>>> import numpy as np
>>> np.set_printoptions(precision=2, suppress=True, linewidth=140, floatmode="fixed")
>>> data = np.loadtxt("a.csv", delimiter=",")
>>> print(data)
[[ 2.53  1.35 -5.96 -3.97 -7.26  4.96 -3.38 -0.20  4.22 -1.71  3.17 -0.48]
 [ 2.88  1.02 -6.02 -3.86 -7.23  4.85 -3.34 -0.29  4.08 -1.29  3.31 -0.57]
 [-0.92 -0.40  1.88  1.31  2.33 -1.67  0.99 -0.09 -1.25  0.53 -1.01  0.16]
 [ 1.70  0.82 -4.01 -2.60 -4.77  3.27 -2.09 -0.04  2.90 -1.16  2.30 -0.37]
 [-1.72 -0.89  3.99  2.49  4.82 -3.13  2.14  0.21 -2.96  0.98 -2.27  0.46]
 [-2.74 -1.12  6.05  3.78  7.12 -5.08  3.21  0.20 -4.11  1.50 -3.25  0.50]
 [ 1.82  0.69 -4.13 -2.60 -4.83  3.19 -2.32 -0.17  2.65 -0.79  2.13 -0.48]
 [ 1.86  0.79 -4.06 -2.62 -4.88  2.96 -2.08 -0.32  2.83 -1.09  2.14 -0.46]
 [ 2.65  1.11 -6.18 -3.88 -7.18  4.97 -3.29 -0.21  4.15 -1.50  3.27 -0.49]
 [ 2.64  1.32 -5.94 -3.97 -7.27  4.84 -3.13 -0.17  4.08 -1.29  3.23 -0.62]
 [-0.02 -0.06 -0.09  0.03 -0.14 -0.02 -0.05  0.01  0.14  0.06 -0.01  0.01]
 [-2.80 -1.25  5.96  3.97  7.13 -4.90  3.45  0.40 -4.38  1.46 -3.14  0.51]
 [-0.81 -0.57  1.92  1.41  2.31 -1.69  1.16  0.03 -1.37  0.59 -1.07  0.30]
 [-0.03 -0.27  0.14  0.11  0.05 -0.10 -0.13  0.03 -0.04 -0.06  0.17 -0.09]
 [ 0.97  0.32 -2.21 -1.31 -2.33  1.68 -0.98 -0.10  1.42 -0.46  0.91 -0.27]
 [ 1.05  0.45 -1.79 -1.43 -2.30  1.72 -1.08 -0.25  1.36 -0.51  1.22 -0.12]
 [-0.77 -0.31  1.97  1.27  2.50 -1.68  1.01 -0.08 -1.44  0.43 -0.94  0.35]]
>>> P = data @ np.linalg.solve(data.T @ data, data.T)
>>> print(np.round(np.linalg.eigvalsh(P), 2) + 0)
[0.00 0.00 0.00 0.00 0.00 1.00 1.00 1.00 1.00 1.00 1.00 1.00 1.00 1.00 1.00 1.00 1.00]
>>> T = data.reshape(17, 2, -1)
>>> print(T[:, 0])
[[ 2.53  1.35 -5.96 -3.97 -7.26  4.96]
 [ 2.88  1.02 -6.02 -3.86 -7.23  4.85]
 [-0.92 -0.40  1.88  1.31  2.33 -1.67]
 [ 1.70  0.82 -4.01 -2.60 -4.77  3.27]
 [-1.72 -0.89  3.99  2.49  4.82 -3.13]
 [-2.74 -1.12  6.05  3.78  7.12 -5.08]
 [ 1.82  0.69 -4.13 -2.60 -4.83  3.19]
 [ 1.86  0.79 -4.06 -2.62 -4.88  2.96]
 [ 2.65  1.11 -6.18 -3.88 -7.18  4.97]
 [ 2.64  1.32 -5.94 -3.97 -7.27  4.84]
 [-0.02 -0.06 -0.09  0.03 -0.14 -0.02]
 [-2.80 -1.25  5.96  3.97  7.13 -4.90]
 [-0.81 -0.57  1.92  1.41  2.31 -1.69]
 [-0.03 -0.27  0.14  0.11  0.05 -0.10]
 [ 0.97  0.32 -2.21 -1.31 -2.33  1.68]
 [ 1.05  0.45 -1.79 -1.43 -2.30  1.72]
 [-0.77 -0.31  1.97  1.27  2.50 -1.68]]
>>> print(T.shape)
(17, 2, 6)
>>> print(np.swapaxes(T, 1, 2)[7])
[[ 1.86 -2.08]
 [ 0.79 -0.32]
 [-4.06  2.83]
 [-2.62 -1.09]
 [-4.88  2.14]
 [ 2.96 -0.46]]
>>> Uu, sig, vt = np.linalg.svd(data)
>>> print(sig)
[38.43  0.67  0.57  0.54  0.48  0.42  0.38  0.30  0.27  0.24  0.13  0.12]
>>> B = Uu[:, :1] @ np.diag(sig[:1]) @ vt[:1]
>>> print(round(float(np.abs(data - B).max()), 2))
0.29
>>> print(np.linalg.matrix_rank(data, rtol=0.05))
1
>>> print(np.abs(np.linalg.svd(data)[2][-1]))
[0.55 0.41 0.01 0.55 0.04 0.09 0.20 0.34 0.06 0.15 0.08 0.16]
>>> print(round(np.log10(np.linalg.cond(data))))
2
>>> print(np.linalg.matrix_rank(data, rtol=0.1))
1
>>> print(np.linalg.cond(data) > 100)
True
>>> F = np.load("w.npy")
>>> print(F)
[[-2.10 -0.20 -3.90  0.40  0.50 -0.70  0.30 -0.40  0.20]
 [ 0.60 -2.20  2.10  1.00  1.00 -2.90  0.60 -2.70 -0.30]
 [-0.30  0.70  0.30  1.20  1.40 -0.20 -2.50  0.40  0.90]
 [-0.40 -2.00 -0.60  0.90  0.80 -1.50 -1.20 -0.30  0.00]
 [-1.20  0.90 -2.40 -0.80  0.50  0.60 -1.20 -0.10  1.80]
 [ 0.30  0.50 -1.20 -0.70 -0.30  0.50  0.00  0.70  1.20]]
>>> print(round(float(np.linalg.norm(F, 1)), 2), round(float(np.linalg.norm(F, np.inf)), 2))
10.5 13.4
>>> print(np.linalg.norm(F, axis=0))
[2.56 3.23 5.22 2.13 2.05 3.44 3.10 2.86 2.37]
>>> print(np.linalg.norm(F, axis=1))
[4.57 5.27 3.37 3.12 3.73 2.13]
>>> print(F[3] @ F[2])
3.92
>>> print(round(float(np.linalg.norm(F[3] - F[2])), 2))
3.64
>>> B = np.c_[data[:, :6] @ np.array([[-3, 3, 3, 6, -2, 1],
...     [8, -9, 7, 6, 3, -8],
...     [-7, 8, 1, -4, 6, 0],
...     [-7, -2, 1, -9, 9, -6],
...     [6, 4, 1, -4, 2, -1],
...     [-1, 2, 9, 6, 4, -7]]), np.array([2, -2, 2, -9, 2, -2, -1, 3, -2, 7, 0, 5, -6, 7, 0, 7, -6])]
>>> print(B)
[[  24.20  -63.42   44.49  141.65  -67.18  -11.91    2.00]
 [  20.45  -60.20   42.32  140.24  -68.62   -8.84   -2.00]
 [  -7.12   19.24  -15.07  -46.57   21.69    3.78    2.00]
 [  15.84  -41.70   28.89   93.26  -44.86   -7.38   -9.00]
 [ -15.27   42.81  -28.26  -92.09   44.24    7.55    2.00]
 [ -21.75   61.02  -44.83 -140.34   66.36   11.98   -2.00]
 [  15.00  -41.53   27.44   93.44  -46.65   -5.60   -1.00]
 [  15.26  -42.37   26.19   93.00  -47.21   -4.58    3.00]
 [  23.30  -62.50   43.21  140.74  -68.45  -10.56   -2.00]
 [  23.55  -62.94   43.54  141.37  -67.87  -10.71    7.00]
 [  -0.82   -0.90   -0.86    0.05   -0.77    0.56    0.00]
 [ -23.43   61.31  -44.19 -141.79   68.00   10.55    5.00]
 [  -9.89   21.10  -15.99  -48.03   21.98    4.81   -6.00]
 [  -3.42    3.24   -2.58   -4.15    0.78    2.12    7.00]
 [   8.63  -20.99   14.42   47.77  -23.97   -3.16    0.00]
 [   7.47  -18.12   16.26   48.55  -22.08   -3.71    7.00]
 [  -6.17   20.34  -13.86  -45.87   22.14    3.35   -6.00]]
>>> print(np.round(np.linalg.lstsq(data, B[:, 0])[0], 2) + 0)
[-3.00  8.00 -7.00 -7.00  6.00 -1.00  0.00  0.00  0.00  0.00  0.00  0.00]
>>> print(np.linalg.matrix_rank(np.c_[data, B]))
13
>>> Z = 20 * np.array([[-1.1, 0.0, -2.3, 0.7, 0.4, 1.4, -0.4],
...     [-0.6, -0.6, 0.5, 2.6, -1.1, 0.6, 0.8]])
>>> rng = np.random.default_rng(588)
>>> lab = rng.integers(0, 2, 24)
>>> A = Z[lab] + rng.normal(size=(24, 7))
>>> print(A)
[[-21.33   0.88 -44.16  12.74   9.28  28.06  -9.14]
 [-13.38 -12.81  10.63  51.92 -21.21  10.26  15.95]
 [-12.04 -10.43  10.47  51.37 -22.54  12.59  16.57]
 [-11.22 -12.54   9.58  52.56 -21.61  10.65  15.57]
 [-11.31 -11.50  10.62  51.46 -22.62  13.40  16.32]
 [-12.70 -11.64  10.93  52.38 -23.25  10.68  17.29]
 [-10.42 -11.01  10.03  53.46 -21.13  11.53  16.47]
 [-21.14   0.66 -44.67  14.70   8.81  26.81  -8.28]
 [-13.17 -11.98  10.38  52.39 -22.15  11.14  15.39]
 [-11.45 -10.22  10.28  52.34 -23.58  11.08  13.20]
 [-13.61 -13.56   9.16  51.90 -21.17  12.96  16.90]
 [-22.14  -0.61 -46.08  13.59   8.65  28.29  -8.04]
 [-23.29   0.60 -45.91  13.16   6.31  27.56  -8.72]
 [-21.90  -0.12 -45.16  12.78   7.82  28.00  -8.56]
 [-13.10 -12.39   9.98  52.55 -23.08  10.82  14.27]
 [-12.37 -12.60   8.34  54.53 -22.77  12.61  15.17]
 [-12.15 -12.08   9.68  50.42 -22.06  11.25  16.06]
 [-20.91  -0.09 -45.46  12.46   6.67  26.18  -6.81]
 [-12.18 -10.92  11.47  52.26 -23.18  12.02  15.35]
 [-13.62 -12.33   9.87  49.85 -22.83  11.16  16.95]
 [-11.74 -11.87   9.35  52.57 -22.38  12.68  15.29]
 [-20.48  -1.68 -45.32  16.04   5.48  26.76  -7.66]
 [-12.42 -12.68  11.55  51.39 -21.98  12.42  16.52]
 [-20.58  -1.03 -46.89  13.88   6.26  28.29  -7.54]]
>>> Uu, sig, vt = np.linalg.svd(A)
>>> print(np.argmax(sig[:-1] / (sig[1:] + 1e-6)) + 1)
2
>>> print(sig)
[254.95 166.41   5.67   4.76   4.58   4.31   2.89]
>>> B = Uu[:, :2] @ np.diag(sig[:2]) @ vt[:2]
>>> print(np.round(np.linalg.norm(A - B) / np.linalg.norm(A), 2))
0.03
>>> print(round(np.linalg.norm(A - B, 2), 2), np.round(sig[2], 2))
5.67 5.67
>>> print(round(np.abs(A - B).max(), 2))
2.54
>>> print(np.linalg.matrix_rank(B))
2
>>> P = A @ np.linalg.solve(A.T @ A, A.T)
>>> print(np.diag(P))
[0.39 0.32 0.31 0.23 0.34 0.27 0.49 0.38 0.14 0.48 0.32 0.20 0.38 0.19 0.30 0.18 0.09 0.34 0.18 0.32 0.14 0.36 0.25 0.38]
>>> print(np.round(np.linalg.eigvalsh(P), 2) + 0)
[0.00 0.00 0.00 0.00 0.00 0.00 0.00 0.00 0.00 0.00 0.00 0.00 0.00 0.00 0.00 0.00 0.00 1.00 1.00 1.00 1.00 1.00 1.00 1.00]
>>> print(np.abs(np.linalg.svd(A)[2][-1]))
[0.13 0.69 0.22 0.15 0.09 0.42 0.50]
>>> print(np.linalg.cond(A) > 100)
False
>>> print(round(np.log10(np.linalg.cond(A))))
2
>>> cen = A - A.mean(axis=0)
>>> Uu, sig, vt = np.linalg.svd(cen, full_matrices=False)
>>> print(sig)
[186.18   5.94   5.45   4.75   4.31   3.81   2.42]
>>> print(vt[0] * np.sign(vt[0, np.abs(vt[0]).argmax()]))
[ 0.11 -0.15  0.69  0.48 -0.37 -0.20  0.30]
>>> print((np.sign(Uu[:, 0]) == np.sign(Uu[0, 0])).astype(int))
[1 0 0 0 0 0 0 1 0 0 0 1 1 1 0 0 0 1 0 0 0 1 0 1]
>>> print(np.round(cen.mean(axis=0), 2) + 0)
[0.00 0.00 0.00 0.00 0.00 0.00 0.00]
>>> J = np.loadtxt("mat.csv", delimiter=",")
>>> print(J)
[[ 0.84 -0.66  1.18 -2.92 -0.47  1.42  2.58  1.98  0.93 -0.84 -1.97  0.57 -0.67]
 [-0.66 -0.83  2.77  0.36 -1.93 -3.03 -0.49  1.77  1.67  0.17  0.51  1.49  1.80]
 [ 1.18  2.77 -2.11  2.74 -0.57 -2.25  0.20 -2.06  1.21 -2.88 -0.85 -0.61  0.20]
 [-2.92  0.36  2.74 -0.03 -1.41 -1.29 -0.28  0.20 -0.02 -0.14 -1.65 -2.62  1.03]
 [-0.47 -1.93 -0.57 -1.41  4.57 -2.03  0.51 -0.91 -0.19 -0.04 -0.86 -0.31  0.72]
 [ 1.42 -3.03 -2.25 -1.29 -2.03 -1.98 -0.79 -1.05  2.93  0.42  1.10 -1.33 -1.22]
 [ 2.58 -0.49  0.20 -0.28  0.51 -0.79 -0.46 -0.17 -0.57  2.34  0.47 -0.85  3.45]
 [ 1.98  1.77 -2.06  0.20 -0.91 -1.05 -0.17  3.23 -1.42 -0.40  0.18 -0.75 -1.95]
 [ 0.93  1.67  1.21 -0.02 -0.19  2.93 -0.57 -1.42  3.10  1.26  2.19  0.29 -0.82]
 [-0.84  0.17 -2.88 -0.14 -0.04  0.42  2.34 -0.40  1.26  1.69 -1.04  0.52  1.20]
 [-1.97  0.51 -0.85 -1.65 -0.86  1.10  0.47  0.18  2.19 -1.04  0.59 -0.81  3.12]
 [ 0.57  1.49 -0.61 -2.62 -0.31 -1.33 -0.85 -0.75  0.29  0.52 -0.81  0.21 -0.89]
 [-0.67  1.80  0.20  1.03  0.72 -1.22  3.45 -1.95 -0.82  1.20  3.12 -0.89 -0.82]]
>>> r0 = np.array([3, -3, -3, 0, 1, 3, 2, 2, -3, 2, -1, -3, -2])
>>> B = J + np.outer(r0, np.eye(13)[0])
>>> print(round(float(np.linalg.det(B) / np.linalg.det(J)), 2), np.round(1 + np.linalg.solve(J, r0)[0], 2))
1.44 1.44
>>> print(np.linalg.matrix_rank(B - J))
1
>>> r0 = np.array([2, 2, 1])
>>> print(np.polyval(r0, J[6]))
[19.47  0.50  1.48  0.60  2.54  0.67  0.50  0.72  0.51 16.63  2.38  0.74 31.71]
>>> Uu, sig, vt = np.linalg.svd(J, full_matrices=False)
>>> print(np.allclose(Uu * sig @ vt, J))
True
>>> print(np.round(np.sqrt((sig ** 2).sum()), 2), round(float(np.linalg.norm(J)), 2))
19.99 19.99
>>> print((sig > 1e-8).sum())
13
>>> print(np.cumsum(sig ** 2) / np.sum(sig ** 2))
[0.16 0.28 0.41 0.53 0.65 0.74 0.80 0.87 0.91 0.95 0.97 0.99 1.00]
>>> print(np.abs(vt[0]))
[0.32 0.40 0.53 0.37 0.09 0.08 0.09 0.31 0.10 0.08 0.23 0.05 0.36]
>>> print(sig / sig[0])
[1.00 0.88 0.88 0.88 0.88 0.75 0.63 0.63 0.50 0.50 0.38 0.37 0.25]
>>> X = np.load("case14.npy")
>>> print(X)
[[ 3  0  0 -1  0  3  0  0 -2  0  3  0]
 [ 1 -2  0 -3  0  2  0  0  0  0  0  0]
 [ 0  0  1  0 -1  0 -1 -3  0  1  0 -2]
 [ 1  1  0 -1  0  2  0  0 -3  0  2  0]
 [ 0  0  0  0 -2  0  2 -2  0  1  0  2]
 [ 2  2  0  3  0  3  0  0  2  0  3  0]
 [ 0  0  1  0  3  0 -2 -3  0  1  0  3]
 [ 0  0  2  0  2  0  3  3  0  3  0  0]
 [-2  1  0 -3  0 -1  0  0 -2  0 -3  0]
 [ 0  0  0  0 -3  0 -3  3  0 -3  0  1]
 [-3 -3  0  3  0  2  0  0 -2  0 -3  0]
 [ 0  0 -1  0 -2  0  1  2  0  2  0  0]]
>>> q, r_ = np.linalg.qr(X)
>>> print(np.round(q.T @ q, 2) + 0)
[[1.00 0.00 0.00 0.00 0.00 0.00 0.00 0.00 0.00 0.00 0.00 0.00]
 [0.00 1.00 0.00 0.00 0.00 0.00 0.00 0.00 0.00 0.00 0.00 0.00]
 [0.00 0.00 1.00 0.00 0.00 0.00 0.00 0.00 0.00 0.00 0.00 0.00]
 [0.00 0.00 0.00 1.00 0.00 0.00 0.00 0.00 0.00 0.00 0.00 0.00]
 [0.00 0.00 0.00 0.00 1.00 0.00 0.00 0.00 0.00 0.00 0.00 0.00]
 [0.00 0.00 0.00 0.00 0.00 1.00 0.00 0.00 0.00 0.00 0.00 0.00]
 [0.00 0.00 0.00 0.00 0.00 0.00 1.00 0.00 0.00 0.00 0.00 0.00]
 [0.00 0.00 0.00 0.00 0.00 0.00 0.00 1.00 0.00 0.00 0.00 0.00]
 [0.00 0.00 0.00 0.00 0.00 0.00 0.00 0.00 1.00 0.00 0.00 0.00]
 [0.00 0.00 0.00 0.00 0.00 0.00 0.00 0.00 0.00 1.00 0.00 0.00]
 [0.00 0.00 0.00 0.00 0.00 0.00 0.00 0.00 0.00 0.00 1.00 0.00]
 [0.00 0.00 0.00 0.00 0.00 0.00 0.00 0.00 0.00 0.00 0.00 1.00]]
>>> print(round(abs(r_[0, 0]), 2), np.round(np.linalg.norm(X[:, 0]), 2))
5.29 5.29
>>> print(np.allclose(r_.T @ r_, X.T @ X))
True
>>> print(np.trace(q @ q.T))
12.0
>>> print(q.shape, r_.shape)
(12, 12) (12, 12)
>>> print(X @ X)
[[  9  -6   0  22   0  24   0   0   1   0  13   0]
 [  2   5   0  14   0  -1   0   0  11   0   3   0]
 [  0   0  -4   0  -7   0 -15  -8   0 -17   0  -6]
 [  7  -8   0  18   0  16   0   0   7   0  10   0]
 [  0   0  -4   0  -1   0 -15  -1   0  -5   0   3]
 [  4  -2   0   1   0  29   0   0 -17   0   6   0]
 [  0   0 -10   0 -28   0   0  -3   0  -4   0  -1]
 [  0   0  11   0   0   0  -4  -1   0   7   0  12]
 [  3   0   0  -4   0 -17   0   0  21   0   0   0]
 [  0   0   2   0  10   0  19  17   0  14   0 -18]
 [  8  20   0  12   0  -7   0   0  11   0  18   0]
 [  0   0   4   0   6   0  -5  16   0  -2   0   3]]
>>> print((X - X.T) / 2)
[[ 0.00 -0.50  0.00 -1.00  0.00  0.50  0.00  0.00  0.00  0.00  3.00  0.00]
 [ 0.50  0.00  0.00 -2.00  0.00  0.00  0.00  0.00 -0.50  0.00  1.50  0.00]
 [ 0.00  0.00  0.00  0.00 -0.50  0.00 -1.00 -2.50  0.00  0.50  0.00 -0.50]
 [ 1.00  2.00  0.00  0.00  0.00 -0.50  0.00  0.00  0.00  0.00 -0.50  0.00]
 [ 0.00  0.00  0.50  0.00  0.00  0.00 -0.50 -2.00  0.00  2.00  0.00  2.00]
 [-0.50  0.00  0.00  0.50  0.00  0.00  0.00  0.00  1.50  0.00  0.50  0.00]
 [ 0.00  0.00  1.00  0.00  0.50  0.00  0.00 -3.00  0.00  2.00  0.00  1.00]
 [ 0.00  0.00  2.50  0.00  2.00  0.00  3.00  0.00  0.00  0.00  0.00 -1.00]
 [ 0.00  0.50  0.00  0.00  0.00 -1.50  0.00  0.00  0.00  0.00 -0.50  0.00]
 [ 0.00  0.00 -0.50  0.00 -2.00  0.00 -2.00  0.00  0.00  0.00  0.00 -0.50]
 [-3.00 -1.50  0.00  0.50  0.00 -0.50  0.00  0.00  0.50  0.00  0.00  0.00]
 [ 0.00  0.00  0.50  0.00 -2.00  0.00 -1.00  1.00  0.00  0.50  0.00  0.00]]
>>> print(np.round(np.abs(np.linalg.eigvals(X)).max(), 2))
6.8
>>> print(np.allclose(X, X.T))
False
>>> print(np.trace(X))
-5
>>> print(np.allclose(X @ X.T, X.T @ X))
False
